$ ipython --no-banner

In [1]: import numpy as np

In [2]: from numpy import linalg as LA

In [3]: np.set_printoptions(precision=3, suppress=True, linewidth=100, sign=" ")

In [4]: def rnd(a):
   ...:     return np.round(a, 3) + 0
   ...: 

In [5]: arr = np.load("sample1.npy")

In [6]: arr
Out[6]: 
array([[ 2.,  3.,  3.,  3.],
       [ 0.,  1.,  2.,  5.],
       [ 0.,  1.,  1.,  3.],
       [ 0.,  0.,  0.,  1.]])

In [7]: other = np.inv(arr)
AttributeError: module 'numpy' has no attribute 'inv'


In [8]: other = LA.inv(arr)

In [9]: (np.abs(other) > 1e-9).astype(int)
Out[9]: 
array([[ 1,  0,  1,  1],
       [ 0,  1,  1,  1],
       [ 0,  1,  1,  1],
       [ 0,  0,  0,  1]])

In [10]: print(np.allclose(other, arr.T))
False

In [11]: rnd(LA.det(arr) * other)
Out[11]: 
array([[-1.,  0.,  3., -6.],
       [ 0.,  2., -4.,  2.],
       [ 0., -2.,  2.,  4.],
       [ 0.,  0.,  0., -2.]])

In [12]: rnd(LA.slogdet(arr)[0])
Out[12]: np.float64(-1.0)

In [13]: other = arr / np.sqrt((arr ** 2).mean(axis=1, keepdims=True))

In [14]: LA.matrix_rank(other) == LA.matrix_rank(arr)
Out[14]: np.True_

In [15]: rnd(LA.norm(other, axis=1))
Out[15]: array([ 2.,  2.,  2.,  2.])

In [16]: P = np.triu(np.array([[3, -2, 0, 2], [2, -3, 0, 3], [-2, 0, 3, 1], [-3, 1, -1, 1]]), 1) + np.eye(4)

In [17]: other = P @ arr @ LA.inv(P)

In [18]: rnd(LA.det(other))
Out[18]: np.float64(-2.0)

In [19]: P @ arr - arr @ P
Out[19]: 
array([[  0.,   2.,  -4., -24.],
       [  0.,   0.,   0.,  -2.],
       [  0.,   0.,   0.,  -3.],
       [  0.,   0.,   0.,   0.]])

In [20]: other
Out[20]: 
array([[  2.,   5.,  -1., -23.],
       [  0.,   1.,   2.,   3.],
       [  0.,   1.,   1.,   0.],
       [  0.,   0.,   0.,   1.]])

In [21]: rnd(np.poly(other))
Out[21]: array([ 1., -5.,  7., -1., -2.])

In [22]: K = np.array([[0.0, -0.2, 0.9, 0.1, 2.6],
    ...:     [-0.7, 0.4, -1.4, -0.3, -0.3],
    ...:     [1.0, 0.7, -0.1, -1.7, 0.8],
    ...:     [0.9, 0.2, 0.5, 1.0, -0.6],
    ...:     [-0.1, 0.7, 1.0, 0.3, 0.4],
    ...:     [-1.2, 1.3, -0.2, 0.1, 0.7],
    ...:     [0.2, 0.1, 0.4, 0.4, -1.4]])

In [23]: K
Out[23]: 
array([[ 0. , -0.2,  0.9,  0.1,  2.6],
       [-0.7,  0.4, -1.4, -0.3, -0.3],
       [ 1. ,  0.7, -0.1, -1.7,  0.8],
       [ 0.9,  0.2,  0.5,  1. , -0.6],
       [-0.1,  0.7,  1. ,  0.3,  0.4],
       [-1.2,  1.3, -0.2,  0.1,  0.7],
       [ 0.2,  0.1,  0.4,  0.4, -1.4]])

In [24]: vec = np.array([-1, -9, -4, 4, 0])

In [25]: a = np.maximum(K @ vec, 0)

In [26]: print(np.flatnonzero(a > 1e-9))
[ 1]

In [27]: K * (a > 1e-9)[:, None]
Out[27]: 
array([[ 0. , -0. ,  0. ,  0. ,  0. ],
       [-0.7,  0.4, -1.4, -0.3, -0.3],
       [ 0. ,  0. , -0. , -0. ,  0. ],
       [ 0. ,  0. ,  0. ,  0. , -0. ],
       [-0. ,  0. ,  0. ,  0. ,  0. ],
       [-0. ,  0. , -0. ,  0. ,  0. ],
       [ 0. ,  0. ,  0. ,  0. , -0. ]])

In [28]: P = K @ LA.solve(K.T @ K, K.T)

In [29]: print(rnd(np.diag(P)))
[ 0.784  0.588  0.99   0.994  0.491  0.77   0.382]

In [30]: np.allclose(P @ P, P)
Out[30]: True

In [31]: w1 = np.array([[3, -2, 3, -1],
    ...:     [0, -2, -3, -2],
    ...:     [1, -3, 1, -1],
    ...:     [-2, 3, 3, 2],
    ...:     [-1, 1, 3, 0]])

In [32]: coef = np.array([0, 3, 2, 2])

In [33]: H = np.maximum(K @ w1 + coef, 0)

In [34]: rnd((H > 0).mean(axis=0))
Out[34]: array([ 0.429,  0.857,  0.571,  0.857])

In [35]: (H > 0).astype(int)
Out[35]: 
array([[ 0,  1,  1,  1],
       [ 0,  1,  0,  1],
       [ 1,  0,  1,  0],
       [ 1,  1,  1,  1],
       [ 0,  1,  1,  1],
       [ 0,  1,  0,  1],
       [ 1,  1,  0,  1]])

In [36]: Z = np.array([[1, 1], [-4, 5], [0, 0], [3, 5]])

In [37]: rnd(H @ Z)
Out[37]: 
array([[ -9.3,  26.5],
       [-18.3,  46.5],
       [  5.5,   5.5],
       [  1.6,  21.3],
       [  0.5,   2. ],
       [-14.6,  27. ],
       [  3.6,  16.6]])

In [38]: (H @ Z).round(6).argmax(axis=1)
Out[38]: array([ 1,  1,  0,  1,  1,  1,  1])

In [39]: w1 @ Z
Out[39]: 
array([[  8, -12],
       [  2, -20],
       [ 10, -19],
       [ -8,  23],
       [ -5,   4]])

In [40]: rnd(LA.norm(K, axis=1))
Out[40]: array([ 2.76 ,  1.67 ,  2.243,  1.568,  1.323,  1.916,  1.526])

In [41]: rnd(LA.norm(K[4] - K[1]))
Out[41]: np.float64(2.657)

In [42]: rnd(LA.norm(K, axis=0))
Out[42]: array([ 1.947,  1.709,  2.057,  2.062,  3.234])

In [43]: print(rnd(K[4] @ K[1]))
-1.26

In [44]: rnd(LA.norm(K, "nuc"))
Out[44]: np.float64(10.43)

In [45]: print(LA.norm(K, axis=1).argmax())
0

In [46]: vec = np.array([1, -3, -5, 3, -1])

In [47]: rnd(K @ np.ones(5))
Out[47]: array([ 3.4, -2.3,  0.7,  2. ,  2.3,  0.7, -0.3])

In [48]: np.sign((K @ vec).round(6))
Out[48]: array([-1.,  1., -1.,  1., -1., -1.,  1.])

In [49]: print(rnd(K * vec))
[[ 0.   0.6 -4.5  0.3 -2.6]
 [-0.7 -1.2  7.  -0.9  0.3]
 [ 1.  -2.1  0.5 -5.1 -0.8]
 [ 0.9 -0.6 -2.5  3.   0.6]
 [-0.1 -2.1 -5.   0.9 -0.4]
 [-1.2 -3.9  1.   0.3 -0.7]
 [ 0.2 -0.3 -2.   1.2  1.4]]

In [50]: vec @ K
ValueError: matmul: Input operand 1 has a mismatch in its core dimension 0, with gufunc signature (n?,k),(k,m?)->(n?,m?) (size 7 is different from 5)


In [51]: (K @ vec).argmax()
Out[51]: np.int64(1)

In [52]: E = np.array([[21, -14, 11, -21, 18, -3, -4],
    ...:     [-14, 20, -26, 14, -20, -6, -8],
    ...:     [11, -26, 41, -11, 20, 21, 14],
    ...:     [-21, 14, -11, 21, -18, 3, 4],
    ...:     [18, -20, 20, -18, 26, -8, 8],
    ...:     [-3, -6, 21, 3, -8, 35, 0],
    ...:     [-4, -8, 14, 4, 8, 0, 14]])

In [53]: ev, V = LA.eigh(E)

In [54]: np.unique(ev.round(6) + 0, return_counts=True)[1]
Out[54]: array([ 4,  1,  1,  1])

In [55]: rnd(LA.svd(E, compute_uv=False))
Out[55]: array([ 99.109,  52.739,  26.151,   0.   ,   0.   ,   0.   ,   0.   ])

In [56]: rnd(V.T @ V)
Out[56]: 
array([[ 1.,  0.,  0.,  0.,  0.,  0.,  0.],
       [ 0.,  1.,  0.,  0.,  0.,  0.,  0.],
       [ 0.,  0.,  1.,  0.,  0.,  0.,  0.],
       [ 0.,  0.,  0.,  1.,  0.,  0.,  0.],
       [ 0.,  0.,  0.,  0.,  1.,  0.,  0.],
       [ 0.,  0.,  0.,  0.,  0.,  1.,  0.],
       [ 0.,  0.,  0.,  0.,  0.,  0.,  1.]])

In [57]: rnd(LA.eigvalsh(E + 2 * np.eye(7)))
Out[57]: array([   2.   ,    2.   ,    2.   ,    2.   ,   28.151,   54.739,  101.109])

In [58]: rnd(V.T @ E @ V)
Out[58]: 
array([[  0.   ,   0.   ,   0.   ,   0.   ,   0.   ,   0.   ,   0.   ],
       [  0.   ,   0.   ,   0.   ,   0.   ,   0.   ,   0.   ,   0.   ],
       [  0.   ,   0.   ,   0.   ,   0.   ,   0.   ,   0.   ,   0.   ],
       [  0.   ,   0.   ,   0.   ,   0.   ,   0.   ,   0.   ,   0.   ],
       [  0.   ,   0.   ,   0.   ,   0.   ,  26.151,   0.   ,   0.   ],
       [  0.   ,   0.   ,   0.   ,   0.   ,   0.   ,  52.739,   0.   ],
       [  0.   ,   0.   ,   0.   ,   0.   ,   0.   ,   0.   ,  99.109]])

In [59]: X = np.load("test18.npy")

In [60]: X
Out[60]: 
array([[-1.,  3.,  0.],
       [ 3.,  7.,  0.],
       [ 0.,  0., -2.]])

In [61]: ev, V = LA.eigh(X)

In [62]: vec = np.array([2, 3, 1])

In [63]: rnd(V * np.abs(ev) @ V.T)
Out[63]: 
array([[ 2.6,  1.8,  0. ],
       [ 1.8,  7.4,  0. ],
       [ 0. ,  0. ,  2. ]])

In [64]: rnd(V * np.maximum(ev, 0) @ V.T)
Out[64]: 
array([[ 0.8,  2.4,  0. ],
       [ 2.4,  7.2,  0. ],
       [ 0. ,  0. ,  0. ]])

In [65]: (np.sign(V[:, -1].round(6)) == np.sign(V[0, -1].round(6))).astype(int)
Out[65]: array([ 1,  1,  0])

In [66]: rnd(LA.eigvalsh(X[1:, 1:]))
Out[66]: array([-2.,  7.])

In [67]: w1 = np.array([[1, 1, 0, 2, -1], [1, 0, 0, -2, 2], [-3, -3, 3, -2, 1]])

In [68]: coef = np.array([3, 3, 0, 2, 1])

In [69]: H = np.maximum(X @ w1 + coef, 0)

In [70]: LA.matrix_rank(H)
Out[70]: np.int64(3)

In [71]: H
Out[71]: 
array([[  5.,   2.,   0.,   0.,   8.],
       [ 13.,   6.,   0.,   0.,  12.],
       [  9.,   9.,   0.,   6.,   0.]])

In [72]: (H > 0).astype(int)
Out[72]: 
array([[ 1,  1,  0,  0,  1],
       [ 1,  1,  0,  0,  1],
       [ 1,  1,  0,  1,  0]])

In [73]: rnd((H > 0).mean(axis=0))
Out[73]: array([ 1.   ,  1.   ,  0.   ,  0.333,  0.667])

In [74]: Z = np.array([[3, 2], [2, 4], [0, 4], [-3, 3], [3, 0]])

In [75]: (H @ Z).round(6).argmax(axis=1)
Out[75]: array([ 0,  0,  1])

In [76]: print(w1 @ Z)
[[ -4  12]
 [ 15  -4]
 [ -6 -12]]

In [77]: H @ Z
Out[77]: 
array([[ 43.,  18.],
       [ 87.,  50.],
       [ 27.,  72.]])

In [78]: print([round(float(LA.det(X[:i, :i])), 2) + 0 for i in range(1, 4)])
[-1.0, -16.0, 32.0]

In [79]: np.all(LA.eigvalsh(X) > 0)
Out[79]: np.False_

In [80]: O = X.astype(float).copy()

In [81]: for j in range(3):
    ...:     O[:, j] -= O[:, :j] @ (O[:, :j].T @ O[:, j])
    ...:     O[:, j] /= LA.norm(O[:, j])
    ...: 

In [82]: rnd(O)
Out[82]: 
array([[-0.316,  0.949,  0.   ],
       [ 0.949,  0.316,  0.   ],
       [ 0.   ,  0.   , -1.   ]])
